$ python -q
>>> import numpy as np
>>> np.set_printoptions(precision=2, suppress=True, linewidth=200)
>>> def rd(a):
...     return np.round(a, 2) + 0
... 
>>> mat = np.load("m.npy")
>>> print(mat)
[[  0.78   2.01   5.2   -6.29 -15.02   4.24]
 [ -1.22   3.71   2.26  -0.02  -4.03   1.19]
 [  6.27   6.21  14.93  -9.02 -20.77  -3.04]
 [  1.8    2.23   1.88  -3.09  -8.57   0.2 ]
 [  2.53   1.1   11.3   -6.31 -11.37  -0.93]
 [  1.84   6.12  -2.43  -0.12  -5.92  -2.14]
 [  6.86   7.     5.85  -2.91 -10.39  -7.01]
 [ -0.77   7.41   1.16  -3.32 -14.9    5.09]
 [  6.67  -4.98  17.72  -8.7   -7.99  -6.23]
 [ -2.7    4.87   7.4   -0.21  -4.42   1.7 ]
 [ -5.96   3.12   0.01  -0.09  -6.49   8.96]
 [ -2.29   4.47   4.73  -3.04 -10.98   5.47]]
>>> print(np.linalg.cond(mat) > 100)
True
>>> Ac = mat - mat.mean(axis=0)
>>> evecs = np.linalg.svd(Ac)[2][:4]
>>> B = Ac - Ac @ evecs.T @ evecs
>>> print(rd((Ac @ evecs.T).std(axis=0)))
[8.23 4.91 4.14 2.12]
>>> print(rd(np.diag(evecs.T @ evecs)))
[0.44 0.84 0.98 0.29 0.79 0.66]
>>> print(np.linalg.norm(B, axis=1).round(6).argmax())
6
>>> u = np.array([4, 4, 0, -2])
>>> feats = -2 * np.eye(4) + np.outer(u, u)
>>> print(feats)
[[14. 16.  0. -8.]
 [16. 14.  0. -8.]
 [ 0.  0. -2.  0.]
 [-8. -8.  0.  2.]]
>>> print(rd(np.sort(np.abs(np.linalg.eigvals(feats)))))
[ 2.  2.  2. 34.]
>>> print(np.allclose(feats @ feats.T, feats.T @ feats))
True
>>> print(rd(np.linalg.matrix_power(feats, 3)))
[[17464. 17472.     0. -8736.]
 [17472. 17464.     0. -8736.]
 [    0.     0.    -8.     0.]
 [-8736. -8736.     0.  4360.]]
>>> print((feats + feats.T) / 2)
[[14. 16.  0. -8.]
 [16. 14.  0. -8.]
 [ 0.  0. -2.  0.]
 [-8. -8.  0.  2.]]
>>> m1 = np.array([[-0.8, 1.5, 1.2, 1.2, 0.5, 1.3],
...     [-0.6, -0.2, -1.0, 5.7, 0.2, -2.6],
...     [-0.9, 1.1, 1.0, -1.2, 1.4, -0.1],
...     [-0.3, 1.0, 1.7, -3.0, -0.2, 0.2],
...     [-1.4, 0.8, 0.1, 1.8, -0.3, -1.2]])
>>> t3 = np.stack([m1, 3 * m1, m1[::-1]])
>>> print(np.linalg.matrix_rank(t3.reshape(3, -1)))
2
>>> print(np.linalg.matrix_rank(t3))
[5 5 5]
>>> print(rd(np.einsum("bij,cij->bc", t3, t3)))
[[ 75.27 225.81 -26.55]
 [225.81 677.43 -79.65]
 [-26.55 -79.65  75.27]]
>>> print(t3.shape)
(3, 5, 6)
>>> A = np.load("a.npy")
>>> print(A)
[[0 1 0 0 0 0 0 0 0 0 0 0]
 [0 0 0 0 0 0 0 0 0 0 1 0]
 [0 0 0 0 0 0 0 1 0 0 0 0]
 [0 0 0 0 0 0 0 0 1 0 0 0]
 [1 0 0 0 0 0 0 0 0 0 0 0]
 [0 0 0 0 0 0 0 0 0 0 0 1]
 [0 0 0 0 0 0 0 0 0 1 0 0]
 [0 0 0 0 1 0 0 0 0 0 0 0]
 [0 0 0 1 0 0 0 0 0 0 0 0]
 [0 0 0 0 0 1 0 0 0 0 0 0]
 [0 0 0 0 0 0 1 0 0 0 0 0]
 [0 0 1 0 0 0 0 0 0 0 0 0]]
>>> u = np.array([1, -2])
>>> print(np.convolve(A[10], u))
[ 0  0  0  0  0  0  1 -2  0  0  0  0  0]
>>> print(np.cross(A[10, :3], A[2, :3]))
[0 0 0]
>>> x0 = np.array([1, 3, 3, 2, 3, 3, 0, 2, 1, 1, 0, 0])
>>> print(rd(np.linalg.inv(A)))
[[0. 0. 0. 0. 1. 0. 0. 0. 0. 0. 0. 0.]
 [1. 0. 0. 0. 0. 0. 0. 0. 0. 0. 0. 0.]
 [0. 0. 0. 0. 0. 0. 0. 0. 0. 0. 0. 1.]
 [0. 0. 0. 0. 0. 0. 0. 0. 1. 0. 0. 0.]
 [0. 0. 0. 0. 0. 0. 0. 1. 0. 0. 0. 0.]
 [0. 0. 0. 0. 0. 0. 0. 0. 0. 1. 0. 0.]
 [0. 0. 0. 0. 0. 0. 0. 0. 0. 0. 1. 0.]
 [0. 0. 1. 0. 0. 0. 0. 0. 0. 0. 0. 0.]
 [0. 0. 0. 1. 0. 0. 0. 0. 0. 0. 0. 0.]
 [0. 0. 0. 0. 0. 0. 1. 0. 0. 0. 0. 0.]
 [0. 1. 0. 0. 0. 0. 0. 0. 0. 0. 0. 0.]
 [0. 0. 0. 0. 0. 1. 0. 0. 0. 0. 0. 0.]]
>>> print([p for p in range(1, 25) if np.allclose(np.linalg.matrix_power(A, p), np.eye(12))])
[10, 20]
>>> print(rd(np.linalg.norm(x0)), rd(np.linalg.norm(A @ x0)))
6.86 6.86
>>> print(rd(np.abs(np.linalg.eigvals(A))))
[1. 1. 1. 1. 1. 1. 1. 1. 1. 1. 1. 1.]
>>> Q, evecs = np.linalg.qr(A[:, :1])[0], np.linalg.qr(A[:, 1:])[0]
>>> s = np.linalg.svd(Q.T @ evecs, compute_uv=False)
>>> print(s)
[0.]
>>> print((s > 0.9).sum())
0
>>> print(np.degrees(np.arccos(s.clip(0, 1))))
[90.]
>>> J = np.load("layer3.npy")
>>> print(J)
[[-3.  1.  0.  0.  0.]
 [ 0. -3.  1.  0.  0.]
 [ 0.  0. -3.  1.  0.]
 [ 0.  0.  0. -3.  1.]
 [ 0.  0.  0.  0. -3.]]
>>> u = np.array([0, 1])
>>> print(np.array([np.convolve(row, u, "same") for row in m1]))
[[ 0.  -0.8  1.5  1.2  1.2  0.5]
 [ 0.  -0.6 -0.2 -1.   5.7  0.2]
 [ 0.  -0.9  1.1  1.  -1.2  1.4]
 [ 0.  -0.3  1.   1.7 -3.  -0.2]
 [ 0.  -1.4  0.8  0.1  1.8 -0.3]]
>>> print(rd(np.cross(m1[3, :3], m1[1, :3])))
[-0.66 -1.32  0.66]
>>> print(np.convolve(m1[3], u))
[ 0.  -0.3  1.   1.7 -3.  -0.2  0.2]
>>> w1 = np.array([[0, 0, -1], [1, -1, -1], [2, 2, 2], [0, -1, 0], [1, -2, 0]])
>>> coef = np.array([0, 2, 3])
>>> H = np.maximum(J @ w1 + coef, 0)
>>> print(H)
[[1. 1. 5.]
 [0. 7. 8.]
 [0. 0. 0.]
 [1. 3. 3.]
 [0. 8. 3.]]
>>> C = np.array([[1, 0, -2], [1, 0, -2], [-2, 2, -2]])
>>> print(w1 @ C)
[[  2  -2   2]
 [  2  -2   2]
 [  0   4 -12]
 [ -1   0   2]
 [ -1   0   2]]
>>> print(H.mean(axis=0))
[0.4 3.8 3.8]
>>> print(H.sum(axis=1))
[ 7. 15.  0.  7. 11.]
>>> print(np.linalg.matrix_rank(H))
3
>>> print(np.count_nonzero(H))
10
>>> B = J[0, 0] * J[1:] - np.outer(J[1:, 0], J[0])
>>> print(B)
[[ 0.  9. -3. -0. -0.]
 [ 0. -0.  9. -3. -0.]
 [ 0. -0. -0.  9. -3.]
 [ 0. -0. -0. -0.  9.]]
>>> print(J[:, 0] / J[0, 0])
[ 1. -0. -0. -0. -0.]
>>> print(np.flatnonzero(~B.round(6).any(axis=1)))
[]
>>> u = np.array([1, -1, 2])
>>> print(np.cross(B[2, :3], B[0, :3]))
[0. 0. 0.]
>>> print(np.polyval(u, B[2]))
[ 2.  2.  2. 74. 14.]
>>> print(np.array([np.convolve(row, u, "same") for row in B]))
[[  9. -12.  21.  -6.   0.]
 [  0.   9. -12.  21.  -6.]
 [  0.   0.   9. -12.  21.]
 [  0.   0.   0.   9.  -9.]]
>>> print(np.correlate(B[2], B[0], "full"))
[  0.   0.   0.   0.   0. -27.  90. -27.   0.]
>>> rng = np.random.default_rng(61)
>>> idx = rng.integers(0, 2, 9)
>>> data = np.array([[-2, 0, 1, 0, -1, 3, 0, -1, -1],
...     [-1, 0, -3, -1, -1, -3, -2, 2, -2],
...     [1, 1, 0, -1, -1, 0, 2, 1, -2],
...     [2, -1, -3, -3, 3, -1, 1, 2, 2],
...     [-2, 1, -1, -1, 2, 3, -3, 0, 3],
...     [-2, 0, -3, -1, 0, -3, -1, 0, 0],
...     [1, -2, 0, 2, -3, -3, 1, 3, 1],
...     [3, -3, 2, -3, 3, 3, -2, 0, 0],
...     [-3, 3, 1, -2, 1, 2, 3, -1, 2]]) * (idx[:, None] == idx)
>>> print(data)
[[-2  0  0  0 -1  0  0  0 -1]
 [-1  0  0  0 -1  0  0  0 -2]
 [ 0  0  0 -1  0  0  2  1  0]
 [ 0  0 -3 -3  0 -1  1  2  0]
 [-2  1  0  0  2  0  0  0  3]
 [ 0  0 -3 -1  0 -3 -1  0  0]
 [ 0  0  0  2  0 -3  1  3  0]
 [ 0  0  2 -3  0  3 -2  0  0]
 [-3  3  0  0  1  0  0  0  2]]
>>> print(rd(np.linalg.norm(data, axis=0)))
[4.24 3.16 4.69 4.9  2.65 5.29 3.32 3.74 4.24]
>>> print(np.linalg.norm(data, axis=1).argmax())
7
